$ ipython --no-banner

In [1]: import numpy as np

In [2]: import numpy.linalg as la

In [3]: np.set_printoptions(suppress=True, linewidth=140)

In [4]: def rnd(a):
   ...:     return np.round(a, 3) + 0
   ...: 

In [5]: m1 = np.loadtxt("sample11.csv", delimiter=",")

In [6]: m1
Out[6]: 
array([[ 0.115,  0.481,  0.444, -0.932,  0.441],
       [-0.07 , -1.847, -1.819,  3.738, -1.893],
       [ 0.103,  0.079,  0.081, -0.208,  0.126],
       [ 0.053, -1.053, -1.034,  2.13 , -1.038],
       [-0.033,  1.008,  1.024, -2.172,  1.079],
       [ 0.006, -0.356, -0.461,  0.705, -0.31 ],
       [-0.021, -1.538, -1.472,  2.943, -1.556],
       [-0.061, -0.63 , -0.706,  1.448, -0.684],
       [-0.017, -0.034, -0.111,  0.14 , -0.084],
       [-0.002, -0.204, -0.183,  0.485, -0.194]])

In [7]: x = np.array([-2, 2, -5, -4, 3])

In [8]: rhs = m1 @ x

In [9]: rnd(rhs)
Out[9]: array([  3.563, -15.09 ,   0.757,  -8.676,   8.887,  -2.169, -12.114,  -5.452,  -0.291,  -2.011])

In [10]: rnd(la.lstsq(m1, rhs)[0])
Out[10]: array([-2.,  2., -5., -4.,  3.])

In [11]: rng = np.random.default_rng(4852)

In [12]: rhs = rhs + 0.1 * rng.normal(size=10)

In [13]: rnd(rhs)
Out[13]: array([  3.668, -15.173,   0.85 ,  -8.826,   8.885,  -2.237, -11.937,  -5.365,  -0.324,  -1.965])

In [14]: beta, *_ = la.lstsq(m1, rhs)

In [15]: rnd(m1.T @ (rhs - m1 @ beta))
Out[15]: array([0., 0., 0., 0., 0.])

In [16]: M2 = m1 + rng.integers(-2, 3, (10, 1)) @ rng.integers(-2, 3, (1, 5))

In [17]: rnd(M2)
Out[17]: 
array([[ 2.115,  4.481,  0.444,  3.068, -3.559],
       [-2.07 , -5.847, -1.819, -0.262,  2.107],
       [ 1.103,  2.079,  0.081,  1.792, -1.874],
       [ 2.053,  2.947, -1.034,  6.13 , -5.038],
       [-1.033, -0.992,  1.024, -4.172,  3.079],
       [-0.994, -2.356, -0.461, -1.295,  1.69 ],
       [ 1.979,  2.462, -1.472,  6.943, -5.556],
       [ 0.939,  1.37 , -0.706,  3.448, -2.684],
       [-2.017, -4.034, -0.111, -3.86 ,  3.916],
       [ 1.998,  3.796, -0.183,  4.485, -4.194]])

In [18]: la.matrix_rank(M2 - m1, tol=1e-8)
Out[18]: np.int64(1)

In [19]: rnd(M2 - m1)
Out[19]: 
array([[ 2.,  4.,  0.,  4., -4.],
       [-2., -4.,  0., -4.,  4.],
       [ 1.,  2.,  0.,  2., -2.],
       [ 2.,  4.,  0.,  4., -4.],
       [-1., -2.,  0., -2.,  2.],
       [-1., -2.,  0., -2.,  2.],
       [ 2.,  4.,  0.,  4., -4.],
       [ 1.,  2.,  0.,  2., -2.],
       [-2., -4.,  0., -4.,  4.],
       [ 2.,  4.,  0.,  4., -4.]])

In [20]: data = np.array([[-2, 0, -1, 0, -2, 0],
    ...:     [0, -2, 0, 0, 0, 2],
    ...:     [2, 0, 2, 0, -1, 0],
    ...:     [-2, 0, 0, 2, 1, 0],
    ...:     [1, 0, 2, -2, -1, 0],
    ...:     [0, -2, 0, 0, 0, 0]])

In [21]: np.flatnonzero(la.matrix_power((data != 0) + (data.T != 0) + np.eye(6), 6)[2])
Out[21]: array([0, 2, 3, 4])

In [22]: (la.matrix_power((data != 0) + (data.T != 0) + np.eye(6), 6) > 0).astype(int)
Out[22]: 
array([[1, 0, 1, 1, 1, 0],
       [0, 1, 0, 0, 0, 1],
       [1, 0, 1, 1, 1, 0],
       [1, 0, 1, 1, 1, 0],
       [1, 0, 1, 1, 1, 0],
       [0, 1, 0, 0, 0, 1]])

In [23]: arr = np.load("arr.npy")

In [24]: arr
Out[24]: 
array([[ 0, -2,  0,  0, -2],
       [ 0,  0,  0,  0,  0],
       [ 0,  3,  0,  0,  0],
       [ 0,  0,  5,  3,  0],
       [ 0,  0,  0,  4,  0],
       [-5,  0,  0,  0,  0]])

In [25]: O, r_ = la.qr(arr)

In [26]: rnd(r_)
Out[26]: 
array([[-5.   ,  0.   ,  0.   ,  0.   ,  0.   ],
       [ 0.   , -3.606,  0.   ,  0.   , -1.109],
       [ 0.   ,  0.   , -5.   , -3.   ,  0.   ],
       [ 0.   ,  0.   ,  0.   , -4.   ,  0.   ],
       [ 0.   ,  0.   ,  0.   ,  0.   ,  1.664]])

In [27]: rnd(O @ r_)
Out[27]: 
array([[ 0., -2.,  0.,  0., -2.],
       [ 0.,  0.,  0.,  0.,  0.],
       [ 0.,  3.,  0.,  0.,  0.],
       [ 0.,  0.,  5.,  3.,  0.],
       [ 0.,  0.,  0.,  4.,  0.],
       [-5.,  0.,  0.,  0.,  0.]])

In [28]: rnd(O.T @ O)
Out[28]: 
array([[1., 0., 0., 0., 0.],
       [0., 1., 0., 0., 0.],
       [0., 0., 1., 0., 0.],
       [0., 0., 0., 1., 0.],
       [0., 0., 0., 0., 1.]])

In [29]: O.shape, r_.shape
Out[29]: ((6, 5), (5, 5))

In [30]: rnd(np.abs(np.diag(r_)))
Out[30]: array([5.   , 3.606, 5.   , 4.   , 1.664])

In [31]: np.trace(O @ O.T)
Out[31]: np.float64(5.0)

In [32]: t = np.radians(45)

In [33]: r_ = np.eye(5)

In [34]: r_[1, 1] = r_[0, 0] = np.cos(t)

In [35]: r_[1, 0], r_[0, 1] = -np.sin(t), np.sin(t)

In [36]: rnd(r_)
Out[36]: 
array([[ 0.707,  0.707,  0.   ,  0.   ,  0.   ],
       [-0.707,  0.707,  0.   ,  0.   ,  0.   ],
       [ 0.   ,  0.   ,  1.   ,  0.   ,  0.   ],
       [ 0.   ,  0.   ,  0.   ,  1.   ,  0.   ],
       [ 0.   ,  0.   ,  0.   ,  0.   ,  1.   ]])

In [37]: M2 = arr @ r_.T

In [38]: np.allclose(la.norm(arr, axis=1), la.norm(M2, axis=1))
Out[38]: True

In [39]: rnd(M2)
Out[39]: 
array([[-1.414, -1.414,  0.   ,  0.   , -2.   ],
       [ 0.   ,  0.   ,  0.   ,  0.   ,  0.   ],
       [ 2.121,  2.121,  0.   ,  0.   ,  0.   ],
       [ 0.   ,  0.   ,  5.   ,  3.   ,  0.   ],
       [ 0.   ,  0.   ,  0.   ,  4.   ,  0.   ],
       [-3.536,  3.536,  0.   ,  0.   ,  0.   ]])

In [40]: rnd(np.abs(M2 - arr).max(axis=0))
Out[40]: array([2.121, 3.536, 0.   , 0.   , 0.   ])

In [41]: x = np.array([1, -1, -2, 1, 3])

In [42]: rhs = arr @ x

In [43]: rnd(la.lstsq(arr, rhs)[0])
Out[43]: array([ 1., -1., -2.,  1.,  3.])

In [44]: rhs
Out[44]: array([-4,  0, -3, -7,  4, -5])

In [45]: rhs = rhs + 0.1 * rng.normal(size=6)

In [46]: rnd(rhs)
Out[46]: array([-4.053,  0.224, -2.882, -6.963,  3.937, -5.051])

In [47]: beta, *_ = la.lstsq(arr, rhs)

In [48]: beta.round()
Out[48]: array([ 1., -1., -2.,  1.,  3.])

In [49]: rnd(la.norm(rhs - arr @ beta))
Out[49]: np.float64(0.224)

In [50]: rnd(arr.T @ (rhs - arr @ beta))
Out[50]: array([0., 0., 0., 0., 0.])

In [51]: [round(float(la.norm(la.solve(arr.T @ arr + lam * np.eye(5), arr.T @ rhs))), 2) for lam in (0, 1, 10, 100)]
Out[51]: [3.97, 3.17, 1.53, 0.35]

In [52]: def softmax(z):
    ...:     e = np.exp(z - z.max(axis=-1, keepdims=True))
    ...:     return e / e.sum(axis=-1, keepdims=True)
    ...: 

In [53]: rnd(softmax(arr).sum(axis=1))
Out[53]: array([1., 1., 1., 1., 1., 1.])

In [54]: S = arr @ arr.T / np.sqrt(5)

In [55]: softmax(S).round(6).argmax(axis=1)
Out[55]: array([0, 0, 2, 3, 4, 5])

In [56]: rnd(softmax(S)[2] @ arr)
Out[56]: array([-0.083,  2.794,  0.083,  0.117, -0.002])

In [57]: x = np.array([3, 2, 2, 2, 2])

In [58]: np.einsum("ij,j->i", arr, x)
Out[58]: array([ -8,   0,   6,  16,   8, -15])

In [59]: x @ arr
ValueError: matmul: Input operand 1 has a mismatch in its core dimension 0, with gufunc signature (n?,k),(k,m?)->(n?,m?) (size 6 is different from 5)


In [60]: arr @ np.eye(5)[4]
Out[60]: array([-2.,  0.,  0.,  0.,  0.,  0.])
